% python3 -q
>>> import numpy as np
>>> import numpy.linalg as la
>>> np.set_printoptions(precision=3, suppress=True, linewidth=140, legacy="1.25")
>>> m1 = np.load("out17.npy")
>>> m1
array([[ 2.963, -4.995,  9.622],
       [ 1.984, -5.807,  8.065],
       [ 4.709, -7.256,  9.699],
       [ 4.062, -5.261,  9.332],
       [ 3.705, -7.348,  9.781],
       [ 2.973, -5.748, 10.131],
       [ 3.372, -7.484, 10.126],
       [ 3.072, -5.363,  9.011],
       [ 2.859, -6.572,  9.342],
       [ 3.275, -2.618,  9.487],
       [ 3.758, -6.756,  9.958],
       [ 3.647, -5.965,  9.287],
       [ 2.803, -6.131,  9.372],
       [ 1.699, -6.39 ,  8.789],
       [ 4.361, -7.767, 10.023],
       [ 4.167, -5.701,  9.08 ],
       [ 4.332, -5.022,  9.968],
       [ 2.398, -6.046,  8.782],
       [ 3.12 , -4.592,  8.675],
       [ 2.113, -4.881,  9.182],
       [ 4.189, -4.856,  8.128],
       [ 4.013, -7.119,  8.168],
       [ 4.439, -6.927,  8.814],
       [ 3.906, -6.72 ,  7.941],
       [ 1.981, -5.961,  8.741],
       [ 3.65 , -6.898,  8.54 ],
       [ 2.692, -5.694, 10.111],
       [ 2.11 , -7.593,  8.138],
       [ 0.563, -7.598, 10.85 ],
       [ 2.788, -8.3  ,  8.738]])
>>> B = np.c_[m1[:, :2] @ np.array([[2, 2], [0, 1]]), np.array([0, 1, 4, 5, 5, 9, 6, 1, 8, 0, 3, 0, 0, 0, 5, 5, 3, 3, 3, 9, 4, 9, 0, 4, 5, 5, 8, 9, 3, 8])]
>>> B
array([[ 5.926,  0.931,  0.   ],
       [ 3.968, -1.839,  1.   ],
       [ 9.418,  2.162,  4.   ],
       [ 8.124,  2.863,  5.   ],
       [ 7.41 ,  0.062,  5.   ],
       [ 5.946,  0.198,  9.   ],
       [ 6.744, -0.74 ,  6.   ],
       [ 6.144,  0.781,  1.   ],
       [ 5.718, -0.854,  8.   ],
       [ 6.55 ,  3.932,  0.   ],
       [ 7.516,  0.76 ,  3.   ],
       [ 7.294,  1.329,  0.   ],
       [ 5.606, -0.525,  0.   ],
       [ 3.398, -2.992,  0.   ],
       [ 8.722,  0.955,  5.   ],
       [ 8.334,  2.633,  5.   ],
       [ 8.664,  3.642,  3.   ],
       [ 4.796, -1.25 ,  3.   ],
       [ 6.24 ,  1.648,  3.   ],
       [ 4.226, -0.655,  9.   ],
       [ 8.378,  3.522,  4.   ],
       [ 8.026,  0.907,  9.   ],
       [ 8.878,  1.951,  0.   ],
       [ 7.812,  1.092,  4.   ],
       [ 3.962, -1.999,  5.   ],
       [ 7.3  ,  0.402,  5.   ],
       [ 5.384, -0.31 ,  8.   ],
       [ 4.22 , -3.373,  9.   ],
       [ 1.126, -6.472,  3.   ],
       [ 5.576, -2.724,  8.   ]])
>>> np.round(la.lstsq(m1, B[:, 0])[0], 3) + 0
array([2., 0., 0.])
>>> Ac = (B - B.mean(axis=0)) / B.std(axis=0)
>>> Ac.std(axis=0)
array([1., 1., 1.])
>>> np.argwhere(np.abs(Ac) > 2)
array([[28,  0],
       [28,  1]])
>>> b = la.lstsq(np.delete(Ac, 0, axis=1), Ac[:, 0])[0]
>>> b
array([0.883, 0.148])
>>> np.abs(b).argmax()
0
>>> np.argsort(-la.norm(m1, axis=0).round(6), kind="stable")[:3]
array([2, 1, 0])
>>> round(float(la.norm(m1, 2) / la.norm(m1)), 3)
0.993
>>> np.abs(la.svd(m1)[2][-1])
array([0.85 , 0.249, 0.464])
>>> la.matrix_rank(m1, rtol=0.1)
1
>>> rng = np.random.default_rng(145137)
>>> theta = np.sort(rng.uniform(-2, 2, 20))
>>> A = np.c_[theta, theta ** 2, theta ** 3] @ np.array([[3, 1, 0], [-2, 3, -1], [-1, 1, 3]])
>>> A
array([[ -6.021,   2.08 , -19.351],
       [ -5.97 ,   2.059, -17.715],
       [ -5.942,   2.045, -17.014],
       [ -5.836,   1.99 , -15.037],
       [ -5.321,   1.705,  -9.79 ],
       [ -4.385,   1.197,  -5.19 ],
       [ -2.84 ,   0.468,  -1.661],
       [ -1.87 ,   0.124,  -0.621],
       [ -1.296,  -0.017,  -0.271],
       [ -0.881,  -0.076,  -0.115],
       [ -0.875,  -0.077,  -0.114],
       [  0.189,   0.079,  -0.003],
       [  0.766,   0.771,   0.007],
       [  0.786,   0.833,   0.015],
       [ -0.124,   5.305,   2.217],
       [ -3.205,  11.331,   7.574],
       [ -4.144,  12.925,   9.242],
       [ -5.375,  14.935,  11.454],
       [ -7.86 ,  18.805,  16.004],
       [ -8.188,  19.302,  16.613]])
>>> z = rng.permutation(3)
>>> B = m1[:, z] * rng.choice([-1, 1], 3)
>>> B
array([[  4.995,  -2.963,  -9.622],
       [  5.807,  -1.984,  -8.065],
       [  7.256,  -4.709,  -9.699],
       [  5.261,  -4.062,  -9.332],
       [  7.348,  -3.705,  -9.781],
       [  5.748,  -2.973, -10.131],
       [  7.484,  -3.372, -10.126],
       [  5.363,  -3.072,  -9.011],
       [  6.572,  -2.859,  -9.342],
       [  2.618,  -3.275,  -9.487],
       [  6.756,  -3.758,  -9.958],
       [  5.965,  -3.647,  -9.287],
       [  6.131,  -2.803,  -9.372],
       [  6.39 ,  -1.699,  -8.789],
       [  7.767,  -4.361, -10.023],
       [  5.701,  -4.167,  -9.08 ],
       [  5.022,  -4.332,  -9.968],
       [  6.046,  -2.398,  -8.782],
       [  4.592,  -3.12 ,  -8.675],
       [  4.881,  -2.113,  -9.182],
       [  4.856,  -4.189,  -8.128],
       [  7.119,  -4.013,  -8.168],
       [  6.927,  -4.439,  -8.814],
       [  6.72 ,  -3.906,  -7.941],
       [  5.961,  -1.981,  -8.741],
       [  6.898,  -3.65 ,  -8.54 ],
       [  5.694,  -2.692, -10.111],
       [  7.593,  -2.11 ,  -8.138],
       [  7.598,  -0.563, -10.85 ],
       [  8.3  ,  -2.788,  -8.738]])
>>> Uu, _, Vt = la.svd(m1.T @ B)
>>> z
array([1, 0, 2])
>>> Ac = B - B.mean(axis=0)
>>> Uu, sig, Vt = la.svd(Ac, full_matrices=False)
>>> sig
array([6.476, 5.226, 3.975])
>>> np.searchsorted(np.cumsum(sig ** 2) / (sig ** 2).sum(), 0.9) + 1
3
>>> la.matrix_rank(Ac)
3
>>> np.abs(Uu[:, 0]).argmax()
9
>>> np.abs(Vt[-1])
array([0.045, 0.081, 0.996])
>>> K = np.load("run19.npy")
>>> K
array([[ 1.   ,  0.   ,  0.   ,  0.   ,  0.   ,  0.   ],
       [ 0.   , -0.707,  0.   ,  0.707,  0.   ,  0.   ],
       [ 0.   ,  0.   ,  1.   ,  0.   ,  0.   ,  0.   ],
       [ 0.   , -0.707,  0.   , -0.707,  0.   ,  0.   ],
       [ 0.   ,  0.   ,  0.   ,  0.   ,  1.   ,  0.   ],
       [ 0.   ,  0.   ,  0.   ,  0.   ,  0.   ,  1.   ]])
>>> x = np.array([0, 0, 0, -1, 0, 0])
>>> y = K @ x
>>> y
array([ 0.   , -0.707,  0.   ,  0.707,  0.   ,  0.   ])
>>> la.solve(K, y)
array([ 0., -0.,  0., -1.,  0.,  0.])
>>> (K + K.T) / 2
array([[ 1.   ,  0.   ,  0.   ,  0.   ,  0.   ,  0.   ],
       [ 0.   , -0.707,  0.   ,  0.   ,  0.   ,  0.   ],
       [ 0.   ,  0.   ,  1.   ,  0.   ,  0.   ,  0.   ],
       [ 0.   ,  0.   ,  0.   , -0.707,  0.   ,  0.   ],
       [ 0.   ,  0.   ,  0.   ,  0.   ,  1.   ,  0.   ],
       [ 0.   ,  0.   ,  0.   ,  0.   ,  0.   ,  1.   ]])
>>> round(la.det(K), 3)
1.0
>>> np.allclose(K @ K.T, K.T @ K)
True
>>> (K - K.T) / 2
array([[ 0.   ,  0.   ,  0.   ,  0.   ,  0.   ,  0.   ],
       [ 0.   ,  0.   ,  0.   ,  0.707,  0.   ,  0.   ],
       [ 0.   ,  0.   ,  0.   ,  0.   ,  0.   ,  0.   ],
       [ 0.   , -0.707,  0.   ,  0.   ,  0.   ,  0.   ],
       [ 0.   ,  0.   ,  0.   ,  0.   ,  0.   ,  0.   ],
       [ 0.   ,  0.   ,  0.   ,  0.   ,  0.   ,  0.   ]])
>>> assert K == K.T
Traceback (most recent call last):
  File "<python-input-44>", line 1, in <module>
    assert K == K.T
           ^^^^^^^^
ValueError: The truth value of an array with more than one element is ambiguous. Use a.any() or a.all()
>>> np.allclose(K, K.T)
False
>>> f = np.array([-2, 2])
>>> np.polyval(f, K[5])
array([2., 2., 2., 2., 2., 0.])
>>> np.correlate(K[5], K[1], "full")
array([ 0.   ,  0.   ,  0.   ,  0.   ,  0.   ,  0.   ,  0.   ,  0.707,  0.   , -0.707,  0.   ])
>>> np.cross(K[5, :3], K[1, :3])
array([ 0.,  0., -0.])
>>> np.round(K @ K, 3) + 0
array([[ 1.,  0.,  0.,  0.,  0.,  0.],
       [ 0.,  0.,  0., -1.,  0.,  0.],
       [ 0.,  0.,  1.,  0.,  0.,  0.],
       [ 0.,  1.,  0.,  0.,  0.,  0.],
       [ 0.,  0.,  0.,  0.,  1.,  0.],
       [ 0.,  0.,  0.,  0.,  0.,  1.]])
>>> sig = 20 * 0.5 ** np.arange(4)
>>> Q, _ = la.qr(np.array([[-1.1, -1.0, -0.1, 0.7],
...     [1.4, 0.3, -0.1, -0.2],
...     [0.3, -0.4, -1.3, 0.6],
...     [-1.2, 1.2, 0.0, 1.5]]))
>>> data = rng.normal(size=(24, 4)) * sig @ Q
>>> data
array([[ -0.389,  -3.752,   2.419,  -2.387],
       [-13.207, -18.97 ,   5.881,   7.809],
       [-10.998, -12.652,   0.171,  15.582],
       [ 15.112,  12.602,  -1.253,  -4.812],
       [ 16.081,   9.279,   1.38 ,   2.388],
       [ 23.093,  18.901,  -3.448,  -6.566],
       [  3.9  , -10.361,  -2.629,  13.125],
       [ -4.128, -16.878,  -8.416,  13.081],
       [-10.976,  -1.774,  -4.741,  -2.322],
       [ 13.296,  12.7  ,  -5.468, -14.929],
       [ -9.076,  -9.706,  -3.171,  12.439],
       [-22.951, -20.911,   6.039,  15.528],
       [ -9.251,  -8.43 ,  -1.682,   2.436],
       [-21.204, -27.203,   1.579,  25.856],
       [  4.632,  -0.955,   3.991,  25.504],
       [  1.224,   6.557,   0.658, -22.664],
       [  0.035,   3.292,   2.326,  -0.632],
       [  4.691,   2.254,  -1.083, -10.997],
       [  9.452,   5.584,  -8.379,  -6.935],
       [ -6.734, -12.242,   1.431,  13.695],
       [ 35.221,  35.779,   2.254, -24.477],
       [-10.036, -14.807,  -8.923,   1.405],
       [ 11.574,   9.275,  -5.233, -13.095],
       [ -3.547,   9.196,   3.497, -16.531]])
>>> theta = np.radians(45)
>>> r_ = np.eye(4)
>>> r_[3, 3] = r_[0, 0] = np.cos(theta)
>>> r_[3, 0], r_[0, 3] = -np.sin(theta), np.sin(theta)
>>> r_
array([[ 0.707,  0.   ,  0.   ,  0.707],
       [ 0.   ,  1.   ,  0.   ,  0.   ],
       [ 0.   ,  0.   ,  1.   ,  0.   ],
       [-0.707,  0.   ,  0.   ,  0.707]])
>>> B = data @ r_.T
>>> np.round(la.det(r_), 3), round(np.trace(r_), 3)
(1.0, 3.414)
>>> np.allclose(la.norm(data, axis=1), la.norm(B, axis=1))
True
>>> d = la.norm(data[:, None] - data[None], axis=-1)
>>> (d + 1e9 * np.eye(24)).round(6).argmin(axis=1)
array([16,  2, 19,  4,  3,  3, 19, 10, 12, 22,  2,  1,  8, 11,  6, 23,  0, 18, 22,  2,  5, 12,  9, 15])
>>> np.flatnonzero(d[2] < d.mean() / 2)
array([ 1,  2,  7, 10, 12, 19])
>>> np.unravel_index(d.round(6).argmax(), d.shape)
(13, 20)
>>> d[2].round(6).argsort(kind="stable")[:4]
array([ 2, 19, 10,  1])
>>> B = np.c_[data[:, :2] @ np.array([[-2, -3], [-3, 0]]), np.array([-4, -2, -5, 5, 4, -3, -4, 2, -1, -4, 5, 0, 4, 2, -2, 0, 1, 1, -5, 0, -2, 5, -3, 0])]
>>> B
array([[  12.033,    1.166,   -4.   ],
       [  83.326,   39.622,   -2.   ],
       [  59.953,   32.995,   -5.   ],
       [ -68.03 ,  -45.336,    5.   ],
       [ -59.997,  -48.242,    4.   ],
       [-102.891,  -69.28 ,   -3.   ],
       [  23.282,  -11.701,   -4.   ],
       [  58.891,   12.385,    2.   ],
       [  27.273,   32.927,   -1.   ],
       [ -64.691,  -39.888,   -4.   ],
       [  47.268,   27.227,    5.   ],
       [ 108.635,   68.852,    0.   ],
       [  43.79 ,   27.752,    4.   ],
       [ 124.017,   63.613,    2.   ],
       [  -6.401,  -13.897,   -2.   ],
       [ -22.12 ,   -3.673,    0.   ],
       [  -9.946,   -0.106,    1.   ],
       [ -16.142,  -14.072,    1.   ],
       [ -35.655,  -28.356,   -5.   ],
       [  50.192,   20.201,    0.   ],
       [-177.778, -105.663,   -2.   ],
       [  64.494,   30.109,    5.   ],
       [ -50.974,  -34.722,   -3.   ],
       [ -20.493,   10.642,    0.   ]])
>>> np.round(la.lstsq(data, B[:, 0])[0], 3) + 0
array([-2., -3.,  0.,  0.])
>>> la.norm(la.qr(data)[0].T @ B, axis=0) ** 2 / ((B ** 2).sum(axis=0) + 1e-12)
array([1.   , 1.   , 0.071])
>>> np.round(la.norm(B - data @ la.lstsq(data, B)[0], axis=0), 3) + 0
array([ 0.   ,  0.   , 15.121])
>>> x = np.array([-5, 6, -1, -9])
>>> y = data @ x
>>> la.lstsq(data, y)[0]
array([-5.,  6., -1., -9.])
>>> y = y + 0.1 * rng.normal(size=24)
>>> y
array([  -1.449, -123.996, -161.286,   44.606,  -47.75 ,   60.249, -197.236, -190.027,   69.734,  149.696, -121.58 , -156.47 ,  -24.806,
       -291.161, -262.357,  236.416,   22.716,   90.162,   56.892, -164.467,  256.596,  -42.379,  120.795,  218.137])
>>> b, *_ = la.lstsq(data, y)
>>> round(float(la.norm(y - data @ b)), 3)
0.589
>>> np.round(data.T @ (y - data @ b), 3) + 0
array([0., 0., 0., 0.])
>>> b
array([-5.001,  5.999, -0.994, -8.999])
>>> P = data @ la.solve(data.T @ data, data.T)
>>> np.allclose(P @ P, P)
True
>>> np.round(la.eigvalsh(P), 3) + 0
array([0., 0., 0., 0., 0., 0., 0., 0., 0., 0., 0., 0., 0., 0., 0., 0., 0., 0., 0., 0., 1., 1., 1., 1.])
>>> la.matrix_rank(np.eye(24) - P)
20
>>> arr = np.load("m.npy")
>>> arr
array([[8., 2., 0., 0., 0., 0.],
       [8., 9., 0., 0., 0., 0.],
       [0., 0., 2., 0., 1., 3.],
       [0., 0., 3., 1., 2., 0.],
       [0., 0., 3., 3., 1., 1.],
       [0., 0., 3., 3., 3., 0.]])
>>> # splits into 2 blocks
>>> d = la.norm(A[:, None] - A[None], axis=-1)
>>> np.flatnonzero(d[19] < d.mean() / 2)
array([18, 19])
>>> d.mean(axis=1).argmax()
19
>>> np.unravel_index(d.round(6).argmax(), d.shape)
(0, 19)
>>> d[19].round(6).argsort(kind="stable")[:4]
array([19, 18, 17, 16])
>>> d.shape
(20, 20)
>>> W = np.array([[0, 2, -2, 3, -1],
...     [2, 3, -1, -1, 3],
...     [3, 0, 2, 0, 2],
...     [-3, 3, 3, 1, -3],
...     [2, 3, -3, -3, 3],
...     [3, 0, 0, 3, -3]])
>>> b = np.array([6, 6, -4, 3, 1])
>>> hid = np.maximum(arr @ W + b, 0)
>>> hid
array([[10., 28.,  0., 25.,  0.],
       [24., 49.,  0., 18., 20.],
       [23.,  9.,  0.,  9.,  0.],
       [16., 15.,  0.,  0., 10.],
       [11., 18.,  8.,  6.,  0.],
       [12., 24.,  2.,  0.,  7.]])
>>> la.matrix_rank(hid)
5
>>> (hid > 0).astype(int)
array([[1, 1, 0, 1, 0],
       [1, 1, 0, 1, 1],
       [1, 1, 0, 1, 0],
       [1, 1, 0, 0, 1],
       [1, 1, 1, 1, 0],
       [1, 1, 1, 0, 1]])
>>> cent = np.array([[0, 1], [2, -2], [-1, 2], [2, -1], [-2, -2]])
>>> (hid @ cent).round(6).argmax(axis=1)
array([0, 0, 0, 0, 0, 0])
